In [1]: import numpy as np

In [2]: from numpy import linalg as LA

In [3]: np.set_printoptions(precision=1, suppress=True, linewidth=160, sign=" ")

In [4]: def tidy(a):
   ...:     return np.round(a, 1) + 0
   ...: 

In [5]: rng = np.random.default_rng(46143)

In [6]: idx = rng.integers(0, 2, 10)

In [7]: feats = np.triu((idx[:, None] == idx) & (rng.random((10, 10)) < 0.8), 1).astype(int)

In [8]: feats += feats.T

In [9]: feats
Out[9]: 
array([[ 0,  1,  0,  0,  1,  0,  1,  1,  0,  1],
       [ 1,  0,  0,  0,  1,  0,  1,  1,  0,  1],
       [ 0,  0,  0,  0,  1,  0,  1,  1,  0,  1],
       [ 0,  0,  0,  0,  0,  1,  0,  0,  1,  0],
       [ 1,  1,  1,  0,  0,  0,  0,  1,  0,  0],
       [ 0,  0,  0,  1,  0,  0,  0,  0,  1,  0],
       [ 1,  1,  1,  0,  0,  0,  0,  0,  0,  1],
       [ 1,  1,  1,  0,  1,  0,  0,  0,  0,  1],
       [ 0,  0,  0,  1,  0,  1,  0,  0,  0,  0],
       [ 1,  1,  1,  0,  0,  0,  1,  1,  0,  0]])

In [10]: # 2 blocks once reordered

In [11]: out = LA.inv(feats)

In [12]: tidy(LA.cond(feats))
Out[12]: np.float64(12.8)

In [13]: np.allclose(out, feats.T)
Out[13]: False

In [14]: t3 = np.stack([feats, -2 * feats, feats[::-1]])

In [15]: LA.matrix_rank(t3.reshape(3, -1))
Out[15]: np.int64(2)

In [16]: tidy(LA.norm(t3, axis=(1, 2)))
Out[16]: array([  6.2,  12.3,   6.2])

In [17]: tidy(LA.det(t3))
Out[17]: array([   4., 4096.,   -4.])

In [18]: tidy(np.sort(np.abs(LA.eigvals(feats))))
Out[18]: array([ 0.4,  0.5,  0.6,  1. ,  1. ,  1. ,  1.6,  2. ,  2.5,  4.6])

In [19]: LA.matrix_power(feats, 3)
Out[19]: 
array([[ 14,  15,  10,   0,  16,   0,  16,  18,   0,  18],
       [ 15,  14,  10,   0,  16,   0,  16,  18,   0,  18],
       [ 10,  10,   6,   0,  14,   0,  14,  15,   0,  15],
       [  0,   0,   0,   2,   0,   3,   0,   0,   3,   0],
       [ 16,  16,  14,   0,   8,   0,   9,  13,   0,  11],
       [  0,   0,   0,   3,   0,   2,   0,   0,   3,   0],
       [ 16,  16,  14,   0,   9,   0,   8,  11,   0,  13],
       [ 18,  18,  15,   0,  13,   0,  11,  14,   0,  17],
       [  0,   0,   0,   3,   0,   3,   0,   0,   2,   0],
       [ 18,  18,  15,   0,  11,   0,  13,  17,   0,  14]])

In [20]: assert feats == feats.T
---------------------------------------------------------------------------
ValueError                                Traceback (most recent call last)
Cell In[20], line 1
----> 1 assert feats == feats.T

ValueError: The truth value of an array with more than one element is ambiguous. Use a.any() or a.all()

In [21]: tidy(LA.eigvalsh(feats).min())
Out[21]: np.float64(-2.5)

In [22]: np.all(LA.eigvalsh(feats) > 0)
Out[22]: np.False_

In [23]: arr = np.load("layer5.npy")

In [24]: arr
Out[24]: 
array([[ 1, -4, -3, -5,  2],
       [-4,  1, -4, -3, -5],
       [-3, -4,  1, -4, -3],
       [-5, -3, -4,  1, -4],
       [ 2, -5, -3, -4,  1]])

In [25]: left, sigma = LA.svd(arr)
---------------------------------------------------------------------------
ValueError                                Traceback (most recent call last)
Cell In[25], line 1
----> 1 left, sigma = LA.svd(arr)

ValueError: too many values to unpack (expected 2)

In [26]: left, sigma, vt = LA.svd(arr, full_matrices=False)

In [27]: tidy(np.cumsum(sigma ** 2) / np.sum(sigma ** 2))
Out[27]: array([ 0.5,  0.9,  0.9,  1. ,  1. ])

In [28]: tidy(np.abs(vt[0]))
Out[28]: array([ 0.4,  0.5,  0.5,  0.5,  0.4])

In [29]: (sigma > 1e-8).sum()
Out[29]: np.int64(5)

In [30]: tidy(sigma)
Out[30]: array([ 12.5,   9.8,   4.7,   4.2,   1.2])

In [31]: f = np.array([2, 1, 1])

In [32]: np.polyval(f, arr[4])
Out[32]: array([ 11,  46,  16,  29,   4])

In [33]: th = np.radians(90)

In [34]: R = np.eye(5)

In [35]: R[2, 2] = R[3, 3] = np.cos(th)

In [36]: R[2, 3], R[3, 2] = -np.sin(th), np.sin(th)

In [37]: tidy(R)
Out[37]: 
array([[ 1.,  0.,  0.,  0.,  0.],
       [ 0.,  1.,  0.,  0.,  0.],
       [ 0.,  0.,  0., -1.,  0.],
       [ 0.,  0.,  1.,  0.,  0.],
       [ 0.,  0.,  0.,  0.,  1.]])

In [38]: out = arr @ R.T

In [39]: np.abs(out - arr).max(axis=0)
Out[39]: array([ 0.,  0.,  8.,  5.,  0.])

In [40]: np.allclose(LA.norm(arr, axis=1), LA.norm(out, axis=1))
Out[40]: True

In [41]: tidy(LA.det(R)), np.trace(R)
Out[41]: (np.float64(1.0), np.float64(3.0))

In [42]: np.allclose(arr @ arr.T, out @ out.T)
Out[42]: True

In [43]: tidy(out)
Out[43]: 
array([[ 1., -4.,  5., -3.,  2.],
       [-4.,  1.,  3., -4., -5.],
       [-3., -4.,  4.,  1., -3.],
       [-5., -3., -1., -4., -4.],
       [ 2., -5.,  4., -3.,  1.]])

In [44]: tidy(LA.eigvals(out))
Out[44]: array([-9.4+0.j ,  8. +0.j , -1.2+0.j ,  2.8+4.9j,  2.8-4.9j])

In [45]: tidy(LA.det(out[::-1]))
Out[45]: np.float64(2895.0)

In [46]: tidy(LA.eigvals(out).sum().real)
Out[46]: np.float64(3.0)

In [47]: np.einsum("ii->", out)
Out[47]: np.float64(3.0)

In [48]: x0 = np.array([4, 2, 1, 5, 0])

In [49]: target = arr @ x0

In [50]: beta, lr = np.zeros(5), 1 / LA.norm(arr, 2) ** 2

In [51]: for i in range(10):
    ...:     beta -= lr * arr.T @ (arr @ beta - target)
    ...:     if i % 2 == 0: print(i, round(LA.norm(arr @ beta - target), 1))
    ...: 
0 10.2
2 7.8
4 6.4
6 5.3
8 4.6

In [52]: tidy(LA.cond(arr))
Out[52]: np.float64(10.5)

In [53]: tidy(beta)
Out[53]: array([ 2. ,  2.6,  1.3,  4.2,  1.9])

In [54]: W0 = np.load("dump.npy")

In [55]: W0
Out[55]: 
array([[ 1. ,  0.2,  0. ,  0. ,  0. ,  0. ,  0. ,  0. ,  0. ],
       [ 0.2,  1. ,  0.2,  0. ,  0. ,  0. ,  0. ,  0. ,  0. ],
       [ 0. ,  0.2,  1. ,  0.2,  0. ,  0. ,  0. ,  0. ,  0. ],
       [ 0. ,  0. ,  0.2,  1. ,  0.2,  0. ,  0. ,  0. ,  0. ],
       [ 0. ,  0. ,  0. ,  0.2,  1. ,  0.2,  0. ,  0. ,  0. ],
       [ 0. ,  0. ,  0. ,  0. ,  0.2,  1. ,  0.2,  0. ,  0. ],
       [ 0. ,  0. ,  0. ,  0. ,  0. ,  0.2,  1. ,  0.2,  0. ],
       [ 0. ,  0. ,  0. ,  0. ,  0. ,  0. ,  0.2,  1. ,  0.2],
       [ 0. ,  0. ,  0. ,  0. ,  0. ,  0. ,  0. ,  0.2,  1. ]])

In [56]: x0 = np.array([1, -4, -1, -1, 4, 1, -5, -4, -2])

In [57]: target = W0 @ x0

In [58]: tidy(target)
Out[58]: array([ 0.2, -4. , -2. , -0.4,  4. ,  0.8, -5.6, -5.4, -2.8])

In [59]: tidy(LA.solve(W0, W0[:, 6]))
Out[59]: array([ 0.,  0.,  0.,  0.,  0.,  0.,  1.,  0.,  0.])

In [60]: tidy(LA.det(W0))
Out[60]: np.float64(0.7)

In [61]: tidy(np.abs(LA.eigvals(W0)).max())
Out[61]: np.float64(1.4)

In [62]: tidy(np.sort(np.abs(LA.eigvals(W0))))
Out[62]: array([ 0.6,  0.7,  0.8,  0.9,  1. ,  1.1,  1.2,  1.3,  1.4])

In [63]: (W0 + W0.T) / 2
Out[63]: 
array([[ 1. ,  0.2,  0. ,  0. ,  0. ,  0. ,  0. ,  0. ,  0. ],
       [ 0.2,  1. ,  0.2,  0. ,  0. ,  0. ,  0. ,  0. ,  0. ],
       [ 0. ,  0.2,  1. ,  0.2,  0. ,  0. ,  0. ,  0. ,  0. ],
       [ 0. ,  0. ,  0.2,  1. ,  0.2,  0. ,  0. ,  0. ,  0. ],
       [ 0. ,  0. ,  0. ,  0.2,  1. ,  0.2,  0. ,  0. ,  0. ],
       [ 0. ,  0. ,  0. ,  0. ,  0.2,  1. ,  0.2,  0. ,  0. ],
       [ 0. ,  0. ,  0. ,  0. ,  0. ,  0.2,  1. ,  0.2,  0. ],
       [ 0. ,  0. ,  0. ,  0. ,  0. ,  0. ,  0.2,  1. ,  0.2],
       [ 0. ,  0. ,  0. ,  0. ,  0. ,  0. ,  0. ,  0.2,  1. ]])
